>>> import numpy as np
>>> np.set_printoptions(suppress=True, linewidth=120)
>>> def rnd(a):
...     return np.round(a, 2) + 0
... 
>>> arr = np.loadtxt("m.csv", delimiter=",")
>>> rnd(arr)
array([[-1.97,  0.77, -0.96,  1.01,  1.6 , -0.22],
       [ 0.09, -1.32, -0.07, -0.04,  1.08,  2.46],
       [-1.97, -0.7 , -0.61, -1.19, -1.64,  0.39],
       [-0.47,  1.38,  1.49, -1.93,  0.91,  0.37],
       [-0.84,  0.28,  2.03,  1.67, -0.92,  0.67],
       [ 0.56,  2.05, -1.17,  0.25, -0.95,  1.47]])
>>> x = np.array([0, -5, 2, -5, 3, -5])
>>> h = np.maximum(arr @ x, 0)
>>> rnd(h)
array([0.  , 0.  , 1.41, 6.62, 0.  , 0.  ])
>>> rnd(np.maximum(arr @ x, 0) - np.maximum(-arr @ x, 0))
array([ -4.91,  -2.41,   1.41,   6.62, -11.79, -24.02])
>>> rnd(arr.T @ h)
array([ -5.88,   8.13,   8.99, -14.44,   3.74,   2.98])
>>> M2 = np.linalg.inv(arr)
>>> rnd(arr @ M2)
array([[1., 0., 0., 0., 0., 0.],
       [0., 1., 0., 0., 0., 0.],
       [0., 0., 1., 0., 0., 0.],
       [0., 0., 0., 1., 0., 0.],
       [0., 0., 0., 0., 1., 0.],
       [0., 0., 0., 0., 0., 1.]])
>>> print(np.allclose(M2, arr.T))
False
>>> M2 = np.array([[0, -3], [1, 0]])
>>> cent = np.array([[-5, -8, 7], [3, 3, -6], [1, 9, -3]])
>>> A = np.block([[M2, np.array([[-2, -1, -3], [3, -3, -3]])], [np.zeros((3, 2)), cent]])
>>> A
array([[ 0., -3., -2., -1., -3.],
       [ 1.,  0.,  3., -3., -3.],
       [ 0.,  0., -5., -8.,  7.],
       [ 0.,  0.,  3.,  3., -6.],
       [ 0.,  0.,  1.,  9., -3.]])
>>> x = np.array([-2, 2, -2, 2, 2])
>>> y = A @ x
>>> y
array([-10., -20.,   8., -12.,  10.])
>>> rnd(np.linalg.solve(A, 5 * y))
array([-10.,  10., -10.,  10.,  10.])
>>> rnd(np.linalg.solve(A, y + A[:, 0]))
array([-1.,  2., -2.,  2.,  2.])
>>> rnd(np.linalg.solve(A.T, A[1]))
array([0., 1., 0., 0., 0.])
>>> rnd(np.linalg.solve(A, A[:, 3]))
array([0., 0., 0., 1., 0.])
>>> q, V = np.linalg.qr(A[:, :2])[0], np.linalg.qr(A[:, 2:])[0]
>>> sigma = np.linalg.svd(q.T @ V, compute_uv=False)
>>> (sigma > 0.9).sum()
np.int64(1)
>>> rnd(np.linalg.norm(q @ q.T - V @ V.T, 2))
np.float64(1.0)
>>> rnd(np.degrees(np.arccos(sigma.clip(0, 1))))
array([16.67, 42.48])
>>> E = np.load("a.npy")
>>> E
array([[ 4,  0,  0,  0,  0],
       [ 0,  5,  0,  0,  0],
       [ 0,  0, -2,  0,  0],
       [ 0,  0,  0,  4,  0],
       [ 0,  0,  0,  0,  2]])
>>> q, V = np.linalg.qr(E[:, :1])[0], np.linalg.qr(E[:, 1:])[0]
>>> sigma = np.linalg.svd(q.T @ V, compute_uv=False)
>>> (sigma > 0.9).sum()
np.int64(0)
>>> rng = np.random.default_rng(267922)
>>> labels = rng.integers(0, 2, 7)
>>> X = (labels[:, None] == labels) * 3 + np.eye(7)
>>> X
array([[4., 0., 3., 3., 3., 0., 3.],
       [0., 4., 0., 0., 0., 3., 0.],
       [3., 0., 4., 3., 3., 0., 3.],
       [3., 0., 3., 4., 3., 0., 3.],
       [3., 0., 3., 3., 4., 0., 3.],
       [0., 3., 0., 0., 0., 4., 0.],
       [3., 0., 3., 3., 3., 0., 4.]])
>>> M2 = X / np.linalg.norm(X, axis=1, keepdims=True)
>>> gram = M2 @ M2.T
>>> np.degrees(np.arccos(np.clip(gram[2, 5], -1, 1)))
np.float64(90.0)
>>> (gram - 2 * np.eye(7)).round(6).argmax(axis=1)
array([2, 5, 0, 0, 0, 1, 0])
>>> print(np.argwhere(np.triu(np.abs(gram) > 0.95, 1)))
[[0 2]
 [0 3]
 [0 4]
 [0 6]
 [1 5]
 [2 3]
 [2 4]
 [2 6]
 [3 4]
 [3 6]
 [4 6]]
>>> K = np.loadtxt("run16.csv", delimiter=",")
>>> K
array([[-0.7 ,  3.08,  1.6 ],
       [-1.6 , -2.19, -1.1 ],
       [-0.8 ,  0.77,  0.4 ],
       [ 0.4 ,  2.65,  1.2 ],
       [-0.9 , -0.6 , -0.3 ],
       [-0.1 , -0.99, -0.5 ],
       [ 0.5 , -2.55, -1.2 ],
       [-1.5 ,  4.72,  2.4 ],
       [-1.2 ,  3.21,  1.7 ],
       [ 1.5 ,  1.18,  0.5 ],
       [ 1.1 ,  1.49,  0.8 ],
       [ 1.1 , -1.42, -0.7 ],
       [-1.1 ,  2.1 ,  1.1 ],
       [-0.3 , -0.93, -0.4 ],
       [-0.3 ,  1.09,  0.6 ],
       [ 0.1 , -1.94, -1.  ],
       [ 0.2 , -0.47, -0.2 ],
       [ 2.  , -4.46, -2.4 ],
       [-0.8 ,  4.37,  2.1 ],
       [-0.1 , -0.43, -0.2 ],
       [ 0.1 , -1.01, -0.5 ],
       [ 0.2 , -1.87, -1.  ],
       [ 0.1 , -1.02, -0.5 ],
       [-1.  ,  0.91,  0.4 ],
       [-0.6 , -4.16, -2.1 ],
       [-0.8 , -0.86, -0.5 ],
       [ 0.3 , -2.21, -1.1 ],
       [-0.3 , -1.4 , -0.7 ],
       [ 0.7 , -1.95, -1.  ],
       [-1.9 ,  0.91,  0.4 ],
       [-1.1 , -1.38, -0.7 ],
       [-2.2 , -0.95, -0.4 ],
       [-1.7 ,  5.16,  2.6 ],
       [-0.8 ,  1.07,  0.5 ],
       [ 0.5 ,  2.08,  1.  ],
       [ 1.1 , -2.34, -1.2 ],
       [-2.3 , -4.31, -2.1 ]])
>>> r0 = np.array([5, 5, -4])
>>> rnd(np.polyval(r0, K[18]))
array([ -4.8 , 113.33,  28.55])
>>> M2 = np.c_[K[:, :1] @ np.array([[-4]]), np.array([-3, -1, -2, -1, -2, 1, 3, -1, -3, 2, -1, 3, 0, 2, -2, 1, -2, 2, -3, -1, 0, 3, 2, 3, -1, 0, 1, 2, -3, -3, 0, -2, 2, 0, -2, -3, -2])]
>>> M2
array([[ 2.8, -3. ],
       [ 6.4, -1. ],
       [ 3.2, -2. ],
       [-1.6, -1. ],
       [ 3.6, -2. ],
       [ 0.4,  1. ],
       [-2. ,  3. ],
       [ 6. , -1. ],
       [ 4.8, -3. ],
       [-6. ,  2. ],
       [-4.4, -1. ],
       [-4.4,  3. ],
       [ 4.4,  0. ],
       [ 1.2,  2. ],
       [ 1.2, -2. ],
       [-0.4,  1. ],
       [-0.8, -2. ],
       [-8. ,  2. ],
       [ 3.2, -3. ],
       [ 0.4, -1. ],
       [-0.4,  0. ],
       [-0.8,  3. ],
       [-0.4,  2. ],
       [ 4. ,  3. ],
       [ 2.4, -1. ],
       [ 3.2,  0. ],
       [-1.2,  1. ],
       [ 1.2,  2. ],
       [-2.8, -3. ],
       [ 7.6, -3. ],
       [ 4.4,  0. ],
       [ 8.8, -2. ],
       [ 6.8,  2. ],
       [ 3.2,  0. ],
       [-2. , -2. ],
       [-4.4, -3. ],
       [ 9.2, -2. ]])
>>> print(rnd(np.linalg.norm(np.linalg.qr(K)[0].T @ M2, axis=0) ** 2 / ((M2 ** 2).sum(axis=0) + 1e-12)))
[1.   0.15]
>>> np.linalg.matrix_rank(np.c_[K, M2])
np.int64(4)
>>> print(np.linalg.matrix_rank(M2))
2
